$ python -q
>>> import numpy as np
>>> np.set_printoptions(precision=3, suppress=True, linewidth=200)
>>> def rd(a):
...     return np.round(a, 3) + 0
... 
>>> arr = np.loadtxt("mat.csv", delimiter=",")
>>> rd(arr)
array([[0.462, 0.154, 0.231, 0.   , 0.154],
       [0.083, 0.417, 0.083, 0.25 , 0.167],
       [0.235, 0.118, 0.294, 0.294, 0.059],
       [0.5  , 0.   , 0.   , 0.25 , 0.25 ],
       [0.167, 0.167, 0.083, 0.417, 0.167]])
>>> rd(arr.sum(axis=0))
array([1.447, 0.855, 0.692, 1.211, 0.796])
>>> rd(arr.mean(axis=0))
array([0.289, 0.171, 0.138, 0.242, 0.159])
>>> rd(np.linalg.svd(arr, compute_uv=False))
array([1.043, 0.471, 0.32 , 0.253, 0.011])
>>> rd(arr.sum(axis=1))
array([1., 1., 1., 1., 1.])
>>> np.count_nonzero(arr)
np.int64(22)
>>> E = np.load("run12.npy")
>>> E
array([[ 7., -6., -3.,  0., -6., -3.,  0., -9.,  9.],
       [-6.,  2.,  2.,  0.,  4.,  2.,  0.,  6., -6.],
       [-3.,  2., -1.,  0.,  2.,  1.,  0.,  3., -3.],
       [ 0.,  0.,  0., -2.,  0.,  0.,  0.,  0.,  0.],
       [-6.,  4.,  2.,  0.,  2.,  2.,  0.,  6., -6.],
       [-3.,  2.,  1.,  0.,  2., -1.,  0.,  3., -3.],
       [ 0.,  0.,  0.,  0.,  0.,  0., -2.,  0.,  0.],
       [-9.,  6.,  3.,  0.,  6.,  3.,  0.,  7., -9.],
       [ 9., -6., -3.,  0., -6., -3.,  0., -9.,  7.]])
>>> other = E / np.linalg.norm(E, axis=1, keepdims=True)
>>> C2 = other @ other.T
>>> rd(C2[1])
array([-0.979,  1.   ,  0.93 ,  0.   ,  0.971,  0.93 ,  0.   ,  0.979, -0.979])
>>> np.degrees(np.arccos(np.clip(C2[1, 3], -1, 1)))
np.float64(90.0)
>>> (C2 - 2 * np.eye(9)).round(6).argmax(axis=1)
array([8, 7, 7, 0, 7, 7, 0, 1, 0])
>>> (np.abs(C2) > 0.9).astype(int)
array([[1, 1, 1, 0, 1, 1, 0, 1, 1],
       [1, 1, 1, 0, 1, 1, 0, 1, 1],
       [1, 1, 1, 0, 1, 0, 0, 1, 1],
       [0, 0, 0, 1, 0, 0, 0, 0, 0],
       [1, 1, 1, 0, 1, 1, 0, 1, 1],
       [1, 1, 0, 0, 1, 1, 0, 1, 1],
       [0, 0, 0, 0, 0, 0, 1, 0, 0],
       [1, 1, 1, 0, 1, 1, 0, 1, 1],
       [1, 1, 1, 0, 1, 1, 0, 1, 1]])
>>> mat = np.loadtxt("dump.csv", delimiter=",")
>>> mat
array([[-0.821,  1.788, -2.152,  0.406,  0.426, -0.622,  0.204,  2.984,  1.144,  0.06 ,  2.034],
       [ 1.788, -2.062, -1.854,  1.324,  0.507,  1.337, -0.783,  2.204, -1.513, -1.466, -0.857],
       [-2.152, -1.854, -0.623, -0.488,  0.6  ,  1.503,  1.501, -1.428, -0.185,  0.577,  0.531],
       [ 0.406,  1.324, -0.488, -3.43 ,  1.435, -2.044,  1.24 ,  0.349,  0.365, -0.063,  0.065],
       [ 0.426,  0.507,  0.6  ,  1.435,  0.893,  1.655,  2.817,  0.337, -1.856,  1.526,  0.654],
       [-0.622,  1.337,  1.503, -2.044,  1.655, -1.297,  1.45 ,  1.134, -0.779,  1.414,  1.255],
       [ 0.204, -0.783,  1.501,  1.24 ,  2.817,  1.45 ,  0.761, -0.21 , -0.348,  1.04 ,  0.861],
       [ 2.984,  2.204, -1.428,  0.349,  0.337,  1.134, -0.21 ,  0.11 , -1.453,  0.971,  0.221],
       [ 1.144, -1.513, -0.185,  0.365, -1.856, -0.779, -0.348, -1.453,  2.769,  0.161,  0.765],
       [ 0.06 , -1.466,  0.577, -0.063,  1.526,  1.414,  1.04 ,  0.971,  0.161, -2.443,  1.081],
       [ 2.034, -0.857,  0.531,  0.065,  0.654,  1.255,  0.861,  0.221,  0.765,  1.081,  0.144]])
>>> rng = np.random.default_rng(40)
>>> z = rng.permutation(11)
>>> other = mat[:, z] * rng.choice([-1, 1], 11)
>>> other
array([[ 1.788, -0.821, -2.984,  0.622, -0.406,  0.426,  0.06 , -2.152,  1.144,  2.034, -0.204],
       [-2.062,  1.788, -2.204, -1.337, -1.324,  0.507, -1.466, -1.854, -1.513, -0.857,  0.783],
       [-1.854, -2.152,  1.428, -1.503,  0.488,  0.6  ,  0.577, -0.623, -0.185,  0.531, -1.501],
       [ 1.324,  0.406, -0.349,  2.044,  3.43 ,  1.435, -0.063, -0.488,  0.365,  0.065, -1.24 ],
       [ 0.507,  0.426, -0.337, -1.655, -1.435,  0.893,  1.526,  0.6  , -1.856,  0.654, -2.817],
       [ 1.337, -0.622, -1.134,  1.297,  2.044,  1.655,  1.414,  1.503, -0.779,  1.255, -1.45 ],
       [-0.783,  0.204,  0.21 , -1.45 , -1.24 ,  2.817,  1.04 ,  1.501, -0.348,  0.861, -0.761],
       [ 2.204,  2.984, -0.11 , -1.134, -0.349,  0.337,  0.971, -1.428, -1.453,  0.221,  0.21 ],
       [-1.513,  1.144,  1.453,  0.779, -0.365, -1.856,  0.161, -0.185,  2.769,  0.765,  0.348],
       [-1.466,  0.06 , -0.971, -1.414,  0.063,  1.526, -2.443,  0.577,  0.161,  1.081, -1.04 ],
       [-0.857,  2.034, -0.221, -1.255, -0.065,  0.654,  1.081,  0.531,  0.765,  0.144, -0.861]])
>>> left, _, vt = np.linalg.svd(mat.T @ other)
>>> z
array([ 1,  0,  7,  5,  3,  4,  9,  2,  8, 10,  6])
>>> rd(left @ vt)
array([[ 0.,  1.,  0.,  0.,  0.,  0.,  0.,  0.,  0.,  0.,  0.],
       [ 1.,  0.,  0.,  0.,  0.,  0.,  0.,  0.,  0.,  0.,  0.],
       [ 0.,  0.,  0.,  0.,  0.,  0.,  0.,  1.,  0.,  0.,  0.],
       [ 0.,  0.,  0.,  0., -1.,  0.,  0.,  0.,  0.,  0.,  0.],
       [ 0.,  0.,  0.,  0.,  0.,  1.,  0.,  0.,  0.,  0.,  0.],
       [ 0.,  0.,  0., -1.,  0.,  0.,  0.,  0.,  0.,  0.,  0.],
       [ 0.,  0.,  0.,  0.,  0.,  0.,  0.,  0.,  0.,  0., -1.],
       [ 0.,  0., -1.,  0.,  0.,  0.,  0.,  0.,  0.,  0.,  0.],
       [ 0.,  0.,  0.,  0.,  0.,  0.,  0.,  0.,  1.,  0.,  0.],
       [ 0.,  0.,  0.,  0.,  0.,  0.,  1.,  0.,  0.,  0.,  0.],
       [ 0.,  0.,  0.,  0.,  0.,  0.,  0.,  0.,  0.,  1.,  0.]])
>>> rd(np.linalg.lstsq(mat, other)[0])
array([[ 0.,  1.,  0.,  0.,  0.,  0.,  0.,  0.,  0.,  0.,  0.],
       [ 1.,  0.,  0.,  0.,  0.,  0.,  0.,  0.,  0.,  0.,  0.],
       [ 0.,  0.,  0.,  0.,  0.,  0.,  0.,  1.,  0.,  0.,  0.],
       [ 0.,  0.,  0.,  0., -1.,  0.,  0.,  0.,  0.,  0.,  0.],
       [ 0.,  0.,  0.,  0.,  0.,  1.,  0.,  0.,  0.,  0.,  0.],
       [ 0.,  0.,  0., -1.,  0.,  0.,  0.,  0.,  0.,  0.,  0.],
       [ 0.,  0.,  0.,  0.,  0.,  0.,  0.,  0.,  0.,  0., -1.],
       [ 0.,  0., -1.,  0.,  0.,  0.,  0.,  0.,  0.,  0.,  0.],
       [ 0.,  0.,  0.,  0.,  0.,  0.,  0.,  0.,  1.,  0.,  0.],
       [ 0.,  0.,  0.,  0.,  0.,  0.,  1.,  0.,  0.,  0.,  0.],
       [ 0.,  0.,  0.,  0.,  0.,  0.,  0.,  0.,  0.,  1.,  0.]])
